% python3 -q
>>> import numpy as np
>>> np.set_printoptions(precision=3, suppress=True, linewidth=160, legacy="1.25")
>>> def tidy(a):
...     return np.round(a, 3) + 0
... 
>>> W0 = np.load("w.npy")
>>> W0
array([[-1., -2., -1., -1.,  1.,  0.,  0.,  0.,  0.,  0.,  0.,  0.,  0.,  0.],
       [ 2., -1.,  2., -3.,  0.,  0.,  0.,  0.,  0.,  0.,  0.,  0.,  0.,  0.],
       [-1.,  3., -1.,  3.,  1.,  0.,  0.,  0.,  0.,  0.,  0.,  0.,  0.,  0.],
       [ 2.,  1.,  3.,  0.,  0.,  0.,  0.,  0.,  0.,  0.,  0.,  0.,  0.,  0.],
       [-1.,  3.,  3.,  3., -3.,  0.,  0.,  0.,  0.,  0.,  0.,  0.,  0.,  0.],
       [ 0.,  0.,  0.,  0.,  0.,  0.,  3.,  2.,  2.,  2.,  2.,  3.,  2.,  3.],
       [ 0.,  0.,  0.,  0.,  0.,  2.,  0.,  0.,  1.,  1.,  2.,  1.,  2.,  1.],
       [ 0.,  0.,  0.,  0.,  0.,  3.,  0.,  3.,  1.,  3.,  2.,  2.,  1.,  3.],
       [ 0.,  0.,  0.,  0.,  0.,  3.,  2.,  3.,  2.,  3.,  3.,  2.,  0.,  0.],
       [ 0.,  0.,  0.,  0.,  0.,  1.,  0.,  1.,  0.,  2.,  0.,  0.,  0.,  2.],
       [ 0.,  0.,  0.,  0.,  0.,  1.,  3.,  2.,  2.,  3.,  2.,  0.,  2.,  3.],
       [ 0.,  0.,  0.,  0.,  0.,  1.,  2.,  0.,  2.,  2.,  0.,  0.,  1.,  0.],
       [ 0.,  0.,  0.,  0.,  0.,  1.,  2.,  0.,  1.,  1.,  3.,  3.,  3.,  1.],
       [ 0.,  0.,  0.,  0.,  0.,  0.,  3.,  1.,  1.,  0.,  0.,  2.,  0.,  2.]])
>>> tidy(np.sort(np.linalg.eigvals(W0).real))
array([-4.   , -2.546, -2.546, -2.379, -2.379, -1.564,  0.761,  0.761,  1.144,  1.36 ,  1.36 ,  1.949,  3.171, 12.908])
>>> M2 = np.linalg.inv(W0)
>>> tidy(np.linalg.cond(W0))
49.891
>>> np.allclose(M2, W0.T)
False
>>> tidy(np.linalg.det(W0) * np.linalg.det(M2))
1.0
>>> t = np.radians(60)
>>> Rm = np.eye(14)
>>> Rm[7, 7] = Rm[8, 8] = np.cos(t)
>>> Rm[7, 8], Rm[8, 7] = -np.sin(t), np.sin(t)
>>> M2 = W0 @ Rm.T
>>> np.allclose(np.linalg.norm(W0, axis=1), np.linalg.norm(M2, axis=1))
True
>>> np.allclose(W0 @ W0.T, M2 @ M2.T)
True
>>> mat = np.load("out1.npy")
>>> mat
array([[4., 1., 1., 1., 1., 1., 1.],
       [1., 4., 1., 1., 1., 1., 1.],
       [1., 1., 4., 1., 1., 1., 1.],
       [1., 1., 1., 4., 1., 1., 1.],
       [1., 1., 1., 1., 4., 1., 1.],
       [1., 1., 1., 1., 1., 4., 1.],
       [1., 1., 1., 1., 1., 1., 4.]])
>>> f, g = mat[2], mat[3]
>>> f @ f
22.0
>>> p = (f @ g) / (f @ f) * f
>>> tidy(g - p)
array([ 0.409,  0.409, -1.364,  3.409,  0.409,  0.409,  0.409])
>>> tidy(p)
array([0.591, 0.591, 2.364, 0.591, 0.591, 0.591, 0.591])
>>> tidy((g - p) @ f)
0.0
>>> tidy(np.linalg.norm(f + g) ** 2 + np.linalg.norm(f - g) ** 2)
88.0
>>> w, vecs = np.linalg.eigh(mat)
>>> x = np.array([1, 1, 0, 3, 2, -3, -3])
>>> tidy(vecs * np.maximum(w, 0) @ vecs.T)
array([[4., 1., 1., 1., 1., 1., 1.],
       [1., 4., 1., 1., 1., 1., 1.],
       [1., 1., 4., 1., 1., 1., 1.],
       [1., 1., 1., 4., 1., 1., 1.],
       [1., 1., 1., 1., 4., 1., 1.],
       [1., 1., 1., 1., 1., 4., 1.],
       [1., 1., 1., 1., 1., 1., 4.]])
>>> tidy(np.linalg.eigvalsh(mat[1:, 1:]))
array([3., 3., 3., 3., 3., 9.])
>>> tidy(x @ mat @ x / (x @ x)), tidy(w[0]), tidy(w[-1])
(3.03, 3.0, 10.0)
>>> tidy(vecs * np.sqrt(w) @ vecs.T)
array([[1.936, 0.204, 0.204, 0.204, 0.204, 0.204, 0.204],
       [0.204, 1.936, 0.204, 0.204, 0.204, 0.204, 0.204],
       [0.204, 0.204, 1.936, 0.204, 0.204, 0.204, 0.204],
       [0.204, 0.204, 0.204, 1.936, 0.204, 0.204, 0.204],
       [0.204, 0.204, 0.204, 0.204, 1.936, 0.204, 0.204],
       [0.204, 0.204, 0.204, 0.204, 0.204, 1.936, 0.204],
       [0.204, 0.204, 0.204, 0.204, 0.204, 0.204, 1.936]])
>>> np.abs(mat).sum(axis=1).max(), tidy(np.abs(w).max())
(10.0, 10.0)
>>> (np.sign(vecs[:, -1].round(6)) == np.sign(vecs[0, -1].round(6))).astype(int)
array([1, 1, 1, 1, 1, 1, 1])
>>> x @ mat @ x
100.0
>>> K = np.load("sample15.npy")
>>> K
array([[-2, -3,  0,  0],
       [ 3,  1,  0,  0],
       [ 0,  0, -2, -3],
       [ 0,  0,  3,  1]])
>>> x = np.array([4, 2, -1, -1])
>>> target = K @ x
>>> target
array([-14,  14,   5,  -4])
>>> tidy(np.linalg.solve(K.T, K[3]))
array([0., 0., 0., 1.])
>>> f = np.array([1, 3, 3, -2])
>>> M2 = K + np.outer(f, np.eye(4)[0])
>>> np.linalg.matrix_rank(np.linalg.inv(M2) - np.linalg.inv(K), tol=1e-8)
1
>>> tidy(np.linalg.det(M2) / np.linalg.det(K)), tidy(1 + np.linalg.solve(K, f)[0])
(2.429, 2.429)
>>> np.linalg.matrix_rank(M2 - K)
1
>>> M2
array([[-1., -3.,  0.,  0.],
       [ 6.,  1.,  0.,  0.],
       [ 3.,  0., -2., -3.],
       [-2.,  0.,  3.,  1.]])
>>> tidy(np.linalg.det(M2.T))
119.0
>>> np.kron(np.eye(2, dtype=int), M2)
array([[-1., -3.,  0.,  0., -0., -0.,  0.,  0.],
       [ 6.,  1.,  0.,  0.,  0.,  0.,  0.,  0.],
       [ 3.,  0., -2., -3.,  0.,  0., -0., -0.],
       [-2.,  0.,  3.,  1., -0.,  0.,  0.,  0.],
       [-0., -0.,  0.,  0., -1., -3.,  0.,  0.],
       [ 0.,  0.,  0.,  0.,  6.,  1.,  0.,  0.],
       [ 0.,  0., -0., -0.,  3.,  0., -2., -3.],
       [-0.,  0.,  0.,  0., -2.,  0.,  3.,  1.]])
>>> tidy(np.poly(M2))
array([  1.,   1.,  24.,  17., 119.])
>>> tidy(np.linalg.eigvals(M2).sum().real)
-1.0
>>> J = np.loadtxt("run8.csv", delimiter=",")
>>> tidy(J)
array([[ 1.755, -0.234, -0.045, -0.097, -0.084, -0.174, -0.151,  0.09 , -0.205,  0.465, -0.26 , -0.409,  0.081, -0.035,  0.235, -0.164],
       [-0.234,  2.064, -0.193,  0.152,  0.285, -0.082,  0.499,  0.399,  0.197,  0.025,  0.016,  0.3  ,  0.388, -0.193, -0.181, -0.126],
       [-0.045, -0.193,  1.652,  0.516, -0.284,  0.138,  0.459, -0.231, -0.206, -0.052,  0.05 , -0.209,  0.394,  0.442, -0.048, -0.104],
       [-0.097,  0.152,  0.516,  1.28 , -0.291, -0.212, -0.181, -0.455,  0.116, -0.387, -0.382,  0.191,  0.007, -0.049,  0.182, -0.245],
       [-0.084,  0.285, -0.284, -0.291,  1.871,  0.333, -0.106, -0.102, -0.204,  0.003,  0.205, -0.222, -0.045,  0.141,  0.253, -0.082],
       [-0.174, -0.082,  0.138, -0.212,  0.333,  1.804,  0.19 ,  0.249, -0.185,  0.098, -0.2  , -0.001, -0.293, -0.57 ,  0.079, -0.332],
       [-0.151,  0.499,  0.459, -0.181, -0.106,  0.19 ,  1.819, -0.202, -0.141,  0.07 , -0.107, -0.024,  0.028, -0.235, -0.271, -0.171],
       [ 0.09 ,  0.399, -0.231, -0.455, -0.102,  0.249, -0.202,  1.065, -0.156,  0.334,  0.238,  0.367,  0.516,  0.039,  0.671,  0.312],
       [-0.205,  0.197, -0.206,  0.116, -0.204, -0.185, -0.141, -0.156,  1.831, -0.38 , -0.248, -0.063, -0.183, -0.566,  0.061,  0.444],
       [ 0.465,  0.025, -0.052, -0.387,  0.003,  0.098,  0.07 ,  0.334, -0.38 ,  1.635, -0.455,  0.064,  0.107, -0.095,  0.104, -0.085],
       [-0.26 ,  0.016,  0.05 , -0.382,  0.205, -0.2  , -0.107,  0.238, -0.248, -0.455,  2.414,  0.07 , -0.387,  0.006,  0.04 , -0.182],
       [-0.409,  0.3  , -0.209,  0.191, -0.222, -0.001, -0.024,  0.367, -0.063,  0.064,  0.07 ,  1.897,  0.43 ,  0.313, -0.198,  0.062],
       [ 0.081,  0.388,  0.394,  0.007, -0.045, -0.293,  0.028,  0.516, -0.183,  0.107, -0.387,  0.43 ,  1.281,  0.061,  0.224, -0.012],
       [-0.035, -0.193,  0.442, -0.049,  0.141, -0.57 , -0.235,  0.039, -0.566, -0.095,  0.006,  0.313,  0.061,  1.981, -0.04 ,  0.095],
       [ 0.235, -0.181, -0.048,  0.182,  0.253,  0.079, -0.271,  0.671,  0.061,  0.104,  0.04 , -0.198,  0.224, -0.04 ,  1.519,  0.195],
       [-0.164, -0.126, -0.104, -0.245, -0.082, -0.332, -0.171,  0.312,  0.444, -0.085, -0.182,  0.062, -0.012,  0.095,  0.195,  2.132]])
>>> w, vecs = np.linalg.eigvalsh(J)
Traceback (most recent call last):
  File "<python-input-53>", line 1, in <module>
    w, vecs = np.linalg.eigvalsh(J)
    ^^^^^^^
ValueError: too many values to unpack (expected 2)
>>> w, vecs = np.linalg.eigh(J)
>>> tidy(np.linalg.eigvalsh(J + 3 * np.eye(16)))
array([3., 3., 4., 4., 4., 4., 4., 5., 5., 5., 5., 6., 6., 6., 6., 6.])
>>> (w > 1e-8).sum(), (w < -1e-8).sum()
(14, 0)
